% ipython --no-banner

In [1]: import numpy as np

In [2]: np.set_printoptions(precision=2, suppress=True, linewidth=120)

In [3]: X = 5 * np.eye(3) + np.eye(3, k=1)

In [4]: X
Out[4]: 
array([[5., 1., 0.],
       [0., 5., 1.],
       [0., 0., 5.]])

In [5]: out = np.linalg.inv(X)

In [6]: np.round(X @ out, 2) + 0
Out[6]: 
array([[1., 0., 0.],
       [0., 1., 0.],
       [0., 0., 1.]])

In [7]: (np.abs(out) > 1e-9).astype(int)
Out[7]: 
array([[1, 1, 1],
       [0, 1, 1],
       [0, 0, 1]])

In [8]: out = X[0, 0] * X[1:] - np.outer(X[1:, 0], X[0])

In [9]: out
Out[9]: 
array([[ 0., 25.,  5.],
       [ 0.,  0., 25.]])

In [10]: X[:, 0] / X[0, 0]
Out[10]: array([1., 0., 0.])

In [11]: np.flatnonzero(~out.round(6).any(axis=1))
Out[11]: array([], dtype=int64)

In [12]: J = np.load("sample3.npy")

In [13]: J
Out[13]: 
array([[ 9,  3,  2],
       [ 0,  0, -1],
       [-6, -2,  0],
       [-6, -2,  2]])

In [14]: # null space of dimension 1

In [15]: rng = np.random.default_rng(401305)

In [16]: out = X + rng.integers(-2, 3, (3, 2)) @ rng.integers(-2, 3, (2, 3))

In [17]: out
Out[17]: 
array([[ 3.,  5.,  2.],
       [ 0.,  5., -3.],
       [-2.,  4., -1.]])

In [18]: np.round(np.linalg.svd(out - X, compute_uv=False), 2) + 0
Out[18]: array([8.22, 5.33, 0.  ])

In [19]: np.linalg.matrix_rank(out - X, tol=1e-8)
Out[19]: np.int64(2)

In [20]: theta = np.radians(180)

In [21]: R = np.eye(3)

In [22]: R[2, 2] = R[0, 0] = np.cos(theta)

In [23]: R[2, 0], R[0, 2] = -np.sin(theta), np.sin(theta)

In [24]: R.round(2) + 0
Out[24]: 
array([[-1.,  0.,  0.],
       [ 0.,  1.,  0.],
       [ 0.,  0., -1.]])

In [25]: out = J @ R.T

In [26]: np.abs(out - J).max(axis=0)
Out[26]: array([18.,  0.,  4.])

In [27]: feats = np.load("m.npy")

In [28]: feats
Out[28]: 
array([[-0.21, -0.46,  2.95,  0.2 ],
       [ 2.74, -0.14,  0.09,  1.2 ],
       [ 0.84, -1.92, -0.1 , -2.14],
       [-0.84, -2.25, -0.53,  1.71]])

In [29]: blk = np.stack([X, 2 * X, X[::-1]])

In [30]: (blk @ X.T).shape
Out[30]: (3, 3, 3)

In [31]: blk.sum(axis=0)
Out[31]: 
array([[15.,  3.,  5.],
       [ 0., 20.,  4.],
       [ 5.,  1., 15.]])

In [32]: np.linalg.matrix_rank(blk.reshape(3, -1))
Out[32]: np.int64(2)

In [33]: np.linalg.norm(blk, axis=(1, 2))
Out[33]: array([ 8.77, 17.55,  8.77])

In [34]: np.einsum("bij,cij->bc", blk, blk)
Out[34]: 
array([[ 77., 154.,  26.],
       [154., 308.,  52.],
       [ 26.,  52.,  77.]])

In [35]: F = np.load("out9.npy")

In [36]: F
Out[36]: 
array([[ 1.37, -2.31,  2.06],
       [-1.09, -0.41,  5.71],
       [-0.02, -1.96,  2.3 ],
       [ 1.24, -1.  ,  3.24],
       [ 3.03,  3.02,  1.19],
       [-1.42,  1.63,  5.79],
       [ 0.39,  2.67,  1.43],
       [-0.3 , -3.41,  2.91],
       [ 0.29, -3.19,  2.67],
       [-0.14,  4.04,  1.21],
       [-3.43, -0.06,  6.83],
       [-2.19,  2.98,  7.41],
       [ 0.68, -2.46,  3.16],
       [ 1.46, -6.53,  3.31],
       [ 2.36,  0.6 ,  1.73],
       [ 2.49,  3.24,  0.47],
       [-0.12, -0.24,  6.05],
       [-1.02,  2.34,  0.76],
       [ 1.45, -0.59,  4.01],
       [ 1.5 ,  1.33,  5.85],
       [ 1.34, -2.6 ,  2.43],
       [ 1.87,  2.4 ,  0.84],
       [ 0.92, -3.16,  2.35]])

In [37]: out = np.c_[F[:, :2] @ np.array([[1, 1], [-2, -1]]), np.array([2, 5, 0, 4, 4, 2, 2, 3, 2, 1, 1, 4, 2, 1, 4, 3, 5, 1, 0, 2, 5, 2, 1])]

In [38]: out
Out[38]: 
array([[ 5.99,  3.68,  2.  ],
       [-0.27, -0.68,  5.  ],
       [ 3.9 ,  1.94,  0.  ],
       [ 3.24,  2.24,  4.  ],
       [-3.01,  0.01,  4.  ],
       [-4.68, -3.05,  2.  ],
       [-4.95, -2.28,  2.  ],
       [ 6.52,  3.11,  3.  ],
       [ 6.67,  3.48,  2.  ],
       [-8.22, -4.18,  1.  ],
       [-3.31, -3.37,  1.  ],
       [-8.15, -5.17,  4.  ],
       [ 5.6 ,  3.14,  2.  ],
       [14.52,  7.99,  1.  ],
       [ 1.16,  1.76,  4.  ],
       [-3.99, -0.75,  3.  ],
       [ 0.36,  0.12,  5.  ],
       [-5.7 , -3.36,  1.  ],
       [ 2.63,  2.04,  0.  ],
       [-1.16,  0.17,  2.  ],
       [ 6.54,  3.94,  5.  ],
       [-2.93, -0.53,  2.  ],
       [ 7.24,  4.08,  1.  ]])

In [39]: np.linalg.matrix_rank(out)
Out[39]: np.int64(3)

In [40]: arr = np.loadtxt("arr.csv", delimiter=",")

In [41]: arr
Out[41]: 
array([[-0.8,  0.5, -0.5],
       [ 1.5, -0.1, -0.4],
       [ 0.5,  1.4,  1.6],
       [-0.1, -0.2, -1. ],
       [-0.5,  0.4, -0.7],
       [-0.8, -1. ,  0.2],
       [-0.2,  1.4, -1.4],
       [ 0. ,  0.3,  0.6],
       [-1.1, -1.1, -0.9],
       [ 0.4,  0.2, -0.7],
       [ 0.6,  0.5,  0.5],
       [ 0.9,  0.2,  1.3],
       [-0.7, -1.2, -0.4],
       [ 0.6,  0.1, -0.1],
       [-0.3, -2.1, -0.4],
       [ 1.2,  0.7,  1.9],
       [-0.2,  1.9, -0.8],
       [ 1.5,  1.5,  3. ],
       [ 0. , -1.4, -1.3]])

In [42]: gram = np.cov(arr, rowvar=False)

In [43]: np.median(arr, axis=0)
Out[43]: array([ 0. ,  0.2, -0.4])

In [44]: gram
Out[44]: 
array([[0.61, 0.35, 0.59],
       [0.35, 1.16, 0.48],
       [0.59, 0.48, 1.41]])

In [45]: np.polyfit(arr[:, 0], arr[:, 2], 1)
Out[45]: array([ 0.96, -0.1 ])

In [46]: np.corrcoef(arr.T)
Out[46]: 
array([[1.  , 0.41, 0.63],
       [0.41, 1.  , 0.38],
       [0.63, 0.38, 1.  ]])

In [47]: np.argwhere(np.triu(np.abs(np.corrcoef(arr.T)) > 0.8, 1))
Out[47]: array([], shape=(0, 2), dtype=int64)

In [48]: np.argsort(-arr.std(axis=0).round(6), kind="stable")
Out[48]: array([2, 1, 0])

In [49]: gram.shape
Out[49]: (3, 3)

In [50]: W0 = np.load("case17.npy")

In [51]: W0
Out[51]: 
array([[-4.63,  3.91,  7.95],
       [ 8.15, -4.65, -3.46],
       [ 1.26, -2.64, -9.56],
       [-8.87,  3.67, -2.8 ],
       [-9.05,  4.23, -0.53],
       [ 9.05, -4.12,  1.05],
       [-8.09,  4.65,  3.6 ],
       [ 7.11, -1.98,  6.74],
       [ 3.99,  0.03,  9.17],
       [ 8.54, -4.61, -2.4 ],
       [ 8.83, -4.51, -1.28],
       [-1.66, -1.28, -9.78],
       [ 8.94, -4.43, -0.62],
       [-4.21,  0.09, -9.07],
       [-8.61,  4.6 ,  2.17],
       [-9.02,  4.31, -0.09],
       [-9.01,  3.94, -1.82],
       [-2.74, -0.72, -9.59],
       [-7.76,  4.64,  4.27],
       [ 8.22, -2.91,  4.9 ],
       [-3.69,  3.59,  8.57],
       [-3.59, -0.26, -9.33],
       [ 7.22, -2.06,  6.6 ],
       [ 2.3 ,  0.95,  9.68],
       [ 8.26, -4.65, -3.19],
       [ 1.4 ,  1.41,  9.8 ]])

In [52]: # rank 2

In [53]: idx = rng.permutation(3)

In [54]: out = arr[:, idx] * rng.choice([-1, 1], 3)

In [55]: out
Out[55]: 
array([[ 0.5,  0.5,  0.8],
       [-0.1,  0.4, -1.5],
       [ 1.4, -1.6, -0.5],
       [-0.2,  1. ,  0.1],
       [ 0.4,  0.7,  0.5],
       [-1. , -0.2,  0.8],
       [ 1.4,  1.4,  0.2],
       [ 0.3, -0.6, -0. ],
       [-1.1,  0.9,  1.1],
       [ 0.2,  0.7, -0.4],
       [ 0.5, -0.5, -0.6],
       [ 0.2, -1.3, -0.9],
       [-1.2,  0.4,  0.7],
       [ 0.1,  0.1, -0.6],
       [-2.1,  0.4,  0.3],
       [ 0.7, -1.9, -1.2],
       [ 1.9,  0.8,  0.2],
       [ 1.5, -3. , -1.5],
       [-1.4,  1.3, -0. ]])

In [56]: left, _, Vh = np.linalg.svd(arr.T @ out)

In [57]: np.round(np.linalg.lstsq(arr, out)[0], 2) + 0
Out[57]: 
array([[ 0.,  0., -1.],
       [ 1.,  0.,  0.],
       [ 0., -1.,  0.]])

In [58]: A = np.load("mat.npy")

In [59]: A
Out[59]: 
array([[ 0,  0, -2],
       [ 0,  0,  0],
       [ 2,  0,  0]])

In [60]: # rows and columns are dependent

In [61]: A.T @ A
Out[61]: 
array([[4, 0, 0],
       [0, 0, 0],
       [0, 0, 4]])

In [62]: A @ A.T
Out[62]: 
array([[4, 0, 0],
       [0, 0, 0],
       [0, 0, 4]])

In [63]: np.linalg.svd(A, compute_uv=False)
Out[63]: array([2., 2., 0.])

In [64]: C = F[[9, 6]].astype(float)

In [65]: for _ in range(7):
    ...:     idx = np.linalg.norm(F[:, None] - C, axis=-1).argmin(axis=1)
    ...:     C = np.array([F[idx == j].mean(axis=0) for j in range(2)])
    ...: 

In [66]: idx
Out[66]: array([1, 1, 1, 1, 0, 1, 0, 1, 1, 0, 1, 1, 1, 1, 0, 0, 1, 0, 1, 1, 1, 0, 1])

In [67]: C[1] - C[0]
Out[67]: array([-1.18, -3.99,  3.04])

In [68]: r = np.linalg.matrix_rank(A)

In [69]: r
Out[69]: np.int64(2)

In [70]: N = np.linalg.svd(A)[2][r:].T

In [71]: N[:, 0] / N[np.abs(N[:, 0]).round(6).argmax(), 0]
Out[71]: array([0., 1., 0.])

In [72]: N @ N.T
Out[72]: 
array([[0., 0., 0.],
       [0., 1., 0.],
       [0., 0., 0.]])

In [73]: N.shape
Out[73]: (3, 1)

In [74]: A @ N
Out[74]: 
array([[0.],
       [0.],
       [0.]])

In [75]: np.flatnonzero(np.linalg.matrix_power((A != 0) + (A.T != 0) + np.eye(3), 3)[1])
Out[75]: array([1])

In [76]: A @ A
Out[76]: 
array([[-4,  0,  0],
       [ 0,  0,  0],
       [ 0,  0, -4]])

In [77]: (A != 0).astype(int)
Out[77]: 
array([[0, 0, 1],
       [0, 0, 0],
       [1, 0, 0]])

In [78]: E = 0.7 ** np.abs(np.subtract.outer(np.arange(4), np.arange(4)))

In [79]: E
Out[79]: 
array([[1.  , 0.7 , 0.49, 0.34],
       [0.7 , 1.  , 0.7 , 0.49],
       [0.49, 0.7 , 1.  , 0.7 ],
       [0.34, 0.49, 0.7 , 1.  ]])

In [80]: np.round(np.linalg.det(2 * E), 2), round(float(np.linalg.det(E)), 2)
Out[80]: (np.float64(2.12), 0.13)

In [81]: np.linalg.eigvals(E)
Out[81]: array([2.72, 0.75, 0.32, 0.2 ])

In [82]: np.kron(np.eye(2, dtype=int), E)
Out[82]: 
array([[1.  , 0.7 , 0.49, 0.34, 0.  , 0.  , 0.  , 0.  ],
       [0.7 , 1.  , 0.7 , 0.49, 0.  , 0.  , 0.  , 0.  ],
       [0.49, 0.7 , 1.  , 0.7 , 0.  , 0.  , 0.  , 0.  ],
       [0.34, 0.49, 0.7 , 1.  , 0.  , 0.  , 0.  , 0.  ],
       [0.  , 0.  , 0.  , 0.  , 1.  , 0.7 , 0.49, 0.34],
       [0.  , 0.  , 0.  , 0.  , 0.7 , 1.  , 0.7 , 0.49],
       [0.  , 0.  , 0.  , 0.  , 0.49, 0.7 , 1.  , 0.7 ],
       [0.  , 0.  , 0.  , 0.  , 0.34, 0.49, 0.7 , 1.  ]])

In [83]: np.round(np.linalg.det(E[::-1]), 2)
Out[83]: np.float64(0.13)

In [84]: w, vecs = np.linalg.eigh(E)

In [85]: x0 = np.array([1, 1, -1, 0])

In [86]: vecs * np.sqrt(w) @ vecs.T
Out[86]: 
array([[0.91, 0.35, 0.19, 0.12],
       [0.35, 0.86, 0.33, 0.19],
       [0.19, 0.33, 0.86, 0.35],
       [0.12, 0.19, 0.35, 0.91]])

In [87]: np.linalg.eigvalsh(E[1:, 1:])
Out[87]: array([0.23, 0.51, 2.26])

In [88]: vecs * np.maximum(w, 0) @ vecs.T
Out[88]: 
array([[1.  , 0.7 , 0.49, 0.34],
       [0.7 , 1.  , 0.7 , 0.49],
       [0.49, 0.7 , 1.  , 0.7 ],
       [0.34, 0.49, 0.7 , 1.  ]])

In [89]: x0 @ E @ x0
Out[89]: np.float64(2.02)

In [90]: np.round(x0 @ E @ x0 / (x0 @ x0), 2), np.round(w[0], 2), round(float(w[-1]), 2)
Out[90]: (np.float64(0.67), np.float64(0.2), 2.72)

In [91]: vecs * np.abs(w) @ vecs.T
Out[91]: 
array([[1.  , 0.7 , 0.49, 0.34],
       [0.7 , 1.  , 0.7 , 0.49],
       [0.49, 0.7 , 1.  , 0.7 ],
       [0.34, 0.49, 0.7 , 1.  ]])

In [92]: out = np.array([[1, 4, 1], [3, 0, -2]])

In [93]: C = np.kron(out, E)

In [94]: C.shape
Out[94]: (8, 12)
